In [1]: import numpy as np

In [2]: import numpy.linalg as la

In [3]: np.set_printoptions(precision=2, suppress=True, linewidth=100, floatmode="fixed")

In [4]: rng = np.random.default_rng(937)

In [5]: th = np.sort(rng.uniform(-2, 2, 10))

In [6]: X = np.c_[th, th ** 2, th ** 3] @ np.array([[1, 0, -1], [3, -3, 0], [1, -1, -3]])

In [7]: X
Out[7]: 
array([[  1.95,  -3.51,  12.97],
       [ -0.01,  -0.36,   0.52],
       [ -0.08,  -0.04,   0.13],
       [  1.79,  -1.21,  -1.17],
       [  2.22,  -1.57,  -1.50],
       [  2.76,  -2.03,  -1.94],
       [  3.41,  -2.59,  -2.50],
       [  4.66,  -3.69,  -3.66],
       [  8.03,  -6.77,  -7.27],
       [ 20.06, -18.14, -23.16]])

In [8]: cov = np.cov(X, rowvar=False)

In [9]: np.median(X, axis=0)
Out[9]: array([ 2.49, -2.31, -1.72])

In [10]: cov.shape
Out[10]: (3, 3)

In [11]: np.round(np.corrcoef(X[:, 2], X[:, 1])[0, 1], 2)
Out[11]: np.float64(0.8)

In [12]: print(np.argwhere(np.triu(np.abs(np.corrcoef(X.T)) > 0.8, 1)))
[[0 1]
 [0 2]
 [1 2]]

In [13]: print(la.eigvalsh(cov)[::-1])
[130.96  11.64   0.07]

In [14]: cov
Out[14]: 
array([[ 35.45, -31.50, -45.60],
       [-31.50,  28.49,  37.91],
       [-45.60,  37.91,  78.73]])

In [15]: J = np.load("data.npy")

In [16]: J
Out[16]: 
array([[ -4.09,  -1.00,  -3.63],
       [  8.39,   9.01,  -1.29],
       [  1.04,   0.44,  -9.86],
       [ 12.21,   6.65,  -8.18],
       [  2.77,  -3.73,   2.20],
       [ -1.13,  -7.07,  -1.89],
       [ -2.19,   3.09,  -8.58],
       [  5.89,  -0.38, -12.77],
       [ -6.27, -19.15,  -1.03],
       [  9.24,   2.28,  -8.39],
       [ 13.45,  20.66,  -8.98],
       [ 12.58,   3.47,  -6.53],
       [  1.37,   1.37,  -1.33],
       [ -3.07,  -9.26,   5.38],
       [-10.72,  -0.44,   9.82],
       [  5.91,  -1.98,  -0.68],
       [-10.98,  -4.41,   9.13]])

In [17]: B = np.array([[3, 0, -1], [-1, 1, -2], [-3, -2, -3]])

In [18]: la.matrix_rank(J @ B)
Out[18]: np.int64(3)

In [19]: la.matrix_rank(np.vstack([J, B.T]))
Out[19]: np.int64(3)

In [20]: np.vstack([J, B.T]).shape
Out[20]: (20, 3)
